In [1]: import numpy as np

In [2]: import numpy.linalg as la

In [3]: np.set_printoptions(suppress=True, linewidth=100)

In [4]: def rnd(a):
   ...:     return np.round(a, 4) + 0
   ...: 

In [5]: W0 = np.load("arr.npy")

In [6]: W0
Out[6]: 
array([[ 3, -1],
       [-2,  0]])

In [7]: # column 0 dominates

In [8]: w, vecs = la.eig(W0)

In [9]: print(rnd(np.sort(la.eigvals(W0 @ W0))))
[ 0.3153 12.6847]

In [10]: u = np.array([1, 2])

In [11]: Y = W0 + np.outer(u, np.eye(2)[1])

In [12]: Y
Out[12]: 
array([[ 3.,  0.],
       [-2.,  2.]])

In [13]: rnd(la.det(Y) / la.det(W0)), rnd(1 + la.solve(W0, u)[1])
Out[13]: (np.float64(-3.0), np.float64(-3.0))

In [14]: print(la.matrix_rank(Y - W0))
1

In [15]: q, vecs = la.qr(W0[:, :1])[0], la.qr(W0[:, 1:])[0]

In [16]: sv = la.svd(q.T @ vecs, compute_uv=False)

In [17]: print(rnd(la.norm(q @ q.T - vecs @ vecs.T, 2)))
0.5547

In [18]: (sv > 0.9).sum()
Out[18]: np.int64(0)

In [19]: rnd(np.degrees(np.arccos(sv.clip(0, 1))))
Out[19]: array([33.6901])

In [20]: rnd(sv)
Out[20]: array([0.8321])

In [21]: A = np.load("x.npy")

In [22]: rnd(A)
Out[22]: 
array([[-1.4343,  1.3835,  0.1697],
       [-1.1952, -1.0954, -1.1711],
       [-0.7171, -0.9413,  1.6124]])

In [23]: rnd(np.kron(np.eye(2, dtype=int), A))
Out[23]: 
array([[-1.4343,  1.3835,  0.1697,  0.    ,  0.    ,  0.    ],
       [-1.1952, -1.0954, -1.1711,  0.    ,  0.    ,  0.    ],
       [-0.7171, -0.9413,  1.6124,  0.    ,  0.    ,  0.    ],
       [ 0.    ,  0.    ,  0.    , -1.4343,  1.3835,  0.1697],
       [ 0.    ,  0.    ,  0.    , -1.1952, -1.0954, -1.1711],
       [ 0.    ,  0.    ,  0.    , -0.7171, -0.9413,  1.6124]])

In [24]: rnd(np.poly(A))
Out[24]: array([ 1.    ,  0.9173, -1.8347, -8.    ])

In [25]: rnd(la.det(A.T))
Out[25]: np.float64(8.0)

In [26]: rnd(la.eigvals(A))
Out[26]: array([-1.4587+1.3683j, -1.4587-1.3683j,  2.    +0.j    ])

In [27]: rnd(la.norm(A, axis=0))
Out[27]: array([2., 2., 2.])

In [28]: rnd(la.pinv(A))
Out[28]: 
array([[-0.3586, -0.2988, -0.1793],
       [ 0.3459, -0.2739, -0.2353],
       [ 0.0424, -0.2928,  0.4031]])

In [29]: rnd(A.T @ A)
Out[29]: 
array([[4., 0., 0.],
       [0., 4., 0.],
       [0., 0., 4.]])

In [30]: J = np.array([[1, -2, 4, -8],
    ...:     [1, -1, 1, -1],
    ...:     [1, 0, 0, 0],
    ...:     [1, 1, 1, 1],
    ...:     [1, 2, 4, 8],
    ...:     [1, 3, 9, 27],
    ...:     [1, 4, 16, 64]])

In [31]: x = np.array([-6, 6, -9, 5])

In [32]: a = np.maximum(J @ x, 0)

In [33]: J.T @ a
Out[33]: array([  270,   994,  3738, 14278])

In [34]: rnd(np.tanh(J @ x))
Out[34]: array([-1.    , -1.    , -1.    , -0.9993,  1.    ,  1.    ,  1.    ])

In [35]: np.maximum(J @ (3 * x), 0)
Out[35]: array([  0,   0,   0,   0,  30, 198, 582])

In [36]: P = J @ la.solve(J.T @ J, J.T)

In [37]: rnd(P)
Out[37]: 
array([[ 0.9286,  0.1905, -0.0952, -0.0952,  0.0238,  0.0952, -0.0476],
       [ 0.1905,  0.4524,  0.381 ,  0.1429, -0.0952, -0.1667,  0.0952],
       [-0.0952,  0.381 ,  0.4524,  0.2857,  0.0476, -0.0952,  0.0238],
       [-0.0952,  0.1429,  0.2857,  0.3333,  0.2857,  0.1429, -0.0952],
       [ 0.0238, -0.0952,  0.0476,  0.2857,  0.4524,  0.381 , -0.0952],
       [ 0.0952, -0.1667, -0.0952,  0.1429,  0.381 ,  0.4524,  0.1905],
       [-0.0476,  0.0952,  0.0238, -0.0952, -0.0952,  0.1905,  0.9286]])

In [38]: la.matrix_rank(np.eye(7) - P)
Out[38]: np.int64(3)

In [39]: rnd(P @ J[:, 3])
Out[39]: array([-8., -1.,  0.,  1.,  8., 27., 64.])

In [40]: J - J[0]
Out[40]: 
array([[ 0,  0,  0,  0],
       [ 0,  1, -3,  7],
       [ 0,  2, -4,  8],
       [ 0,  3, -3,  9],
       [ 0,  4,  0, 16],
       [ 0,  5,  5, 35],
       [ 0,  6, 12, 72]])

In [41]: J.sum(axis=1)
Out[41]: array([-5,  0,  1,  4, 15, 40, 85])

In [42]: print(rnd(la.svd(J, compute_uv=False)))
[72.8788  6.8974  2.6699  1.4051]

In [43]: T = np.stack([A, 4 * A, A[::-1]])

In [44]: print(la.matrix_rank(T))
[3 3 3]

In [45]: la.matrix_rank(T.reshape(3, -1))
Out[45]: np.int64(2)

In [46]: F = np.load("layer15.npy")

In [47]: F
Out[47]: 
array([[1.    , 0.9   , 0.81  , 0.729 , 0.6561, 0.5905],
       [0.9   , 1.    , 0.9   , 0.81  , 0.729 , 0.6561],
       [0.81  , 0.9   , 1.    , 0.9   , 0.81  , 0.729 ],
       [0.729 , 0.81  , 0.9   , 1.    , 0.9   , 0.81  ],
       [0.6561, 0.729 , 0.81  , 0.9   , 1.    , 0.9   ],
       [0.5905, 0.6561, 0.729 , 0.81  , 0.9   , 1.    ]])

In [48]: # symmetric, so the eigenvalues are real

In [49]: rnd(np.abs(la.eigvals(F)).max())
Out[49]: np.float64(4.9511)

In [50]: rnd(la.det(F))
Out[50]: np.float64(0.0002)

In [51]: np.allclose(F, F.T)
Out[51]: True

In [52]: assert F == F.T
Traceback (most recent call last):
  Cell In[52], line 1
    assert F == F.T
ValueError: The truth value of an array with more than one element is ambiguous. Use a.any() or a.all()


In [53]: x = np.array([0, 1, -1, -1, 2, 1])

In [54]: target = F @ x

In [55]: print(rnd(target))
[1.2637 1.4041 1.349  1.52   1.919  1.9171]

In [56]: rnd(la.solve(F, target + F[:, 0]))
Out[56]: array([ 1.,  1., -1., -1.,  2.,  1.])

In [57]: F.ravel(order="F")
Out[57]: 
array([1.    , 0.9   , 0.81  , 0.729 , 0.6561, 0.5905, 0.9   , 1.    , 0.9   , 0.81  , 0.729 ,
       0.6561, 0.81  , 0.9   , 1.    , 0.9   , 0.81  , 0.729 , 0.729 , 0.81  , 0.9   , 1.    ,
       0.9   , 0.81  , 0.6561, 0.729 , 0.81  , 0.9   , 1.    , 0.9   , 0.5905, 0.6561, 0.729 ,
       0.81  , 0.9   , 1.    ])

In [58]: T = F.reshape(6, 2, -1)

In [59]: T[:, 0]
Out[59]: 
array([[1.    , 0.9   , 0.81  ],
       [0.9   , 1.    , 0.9   ],
       [0.81  , 0.9   , 1.    ],
       [0.729 , 0.81  , 0.9   ],
       [0.6561, 0.729 , 0.81  ],
       [0.5905, 0.6561, 0.729 ]])

In [60]: print(rnd(np.einsum("ihd,ihd->ih", T, T)))
[[2.4661 1.3106]
 [2.62   1.618 ]
 [2.4661 1.9975]
 [1.9975 2.4661]
 [1.618  2.62  ]
 [1.3106 2.4661]]

In [61]: T.shape
Out[61]: (6, 2, 3)

In [62]: T.sum(axis=1)
Out[62]: 
array([[1.729 , 1.5561, 1.4005],
       [1.71  , 1.729 , 1.5561],
       [1.71  , 1.71  , 1.729 ],
       [1.729 , 1.71  , 1.71  ],
       [1.5561, 1.729 , 1.71  ],
       [1.4005, 1.5561, 1.729 ]])

In [63]: T.transpose(1, 0, 2)
Out[63]: 
array([[[1.    , 0.9   , 0.81  ],
        [0.9   , 1.    , 0.9   ],
        [0.81  , 0.9   , 1.    ],
        [0.729 , 0.81  , 0.9   ],
        [0.6561, 0.729 , 0.81  ],
        [0.5905, 0.6561, 0.729 ]],

       [[0.729 , 0.6561, 0.5905],
        [0.81  , 0.729 , 0.6561],
        [0.9   , 0.81  , 0.729 ],
        [1.    , 0.9   , 0.81  ],
        [0.9   , 1.    , 0.9   ],
        [0.81  , 0.9   , 1.    ]]])

In [64]: np.einsum("ihd,jhd->hij", T, T).shape
Out[64]: (2, 6, 6)

In [65]: np.swapaxes(T, 1, 2)[5]
Out[65]: 
array([[0.5905, 0.81  ],
       [0.6561, 0.9   ],
       [0.729 , 1.    ]])

In [66]: K = np.loadtxt("a.csv", delimiter=",")

In [67]: print(K)
[[-11.5885  -7.2143 -17.5765   0.0227   3.6485]
 [  7.9494  -5.3652   3.173   14.7801  -5.992 ]
 [-12.814   -6.8697 -18.6266   0.2027   3.9846]
 [  9.5214  -4.8577   3.3597  14.4657  -4.059 ]
 [  7.6517  -4.6348   3.3138  15.4884  -4.5634]
 [-12.039   -6.7873 -18.0694   0.3516   1.6218]
 [  8.3958  -4.5048   2.8219  14.4032  -3.9991]
 [  8.1639  -4.8917   4.5762  13.3596  -5.0117]
 [  9.7387  -4.6605   5.9779  13.1637  -5.6119]
 [  7.9987  -5.5307   2.3956  14.5832  -3.7541]
 [  9.1146  -5.8571   3.6444  14.7403  -3.0094]
 [-10.897   -6.4402 -17.7597   0.8531   1.3994]]

In [68]: Xc = K - K.mean(axis=0)

In [69]: vecs = la.svd(Xc)[2][:2]

In [70]: Y = Xc - Xc @ vecs.T @ vecs

In [71]: rnd(Y.std(axis=0))
Out[71]: array([0.3711, 0.355 , 0.4469, 0.588 , 0.4911])

In [72]: rnd(np.diag(vecs.T @ vecs))
Out[72]: array([0.3975, 0.029 , 0.4779, 0.473 , 0.6226])

In [73]: rnd(np.cov(Xc @ vecs.T, rowvar=False))
Out[73]: 
array([[276.3941,   0.    ],
       [  0.    ,   1.1443]])

In [74]: rnd(la.norm(Y) / la.norm(Xc))
Out[74]: np.float64(0.0641)

In [75]: rnd((Xc @ vecs.T).std(axis=0))
Out[75]: array([15.9173,  1.0242])

In [76]: la.norm(Y, axis=1).round(6).argmax()
Out[76]: np.int64(1)
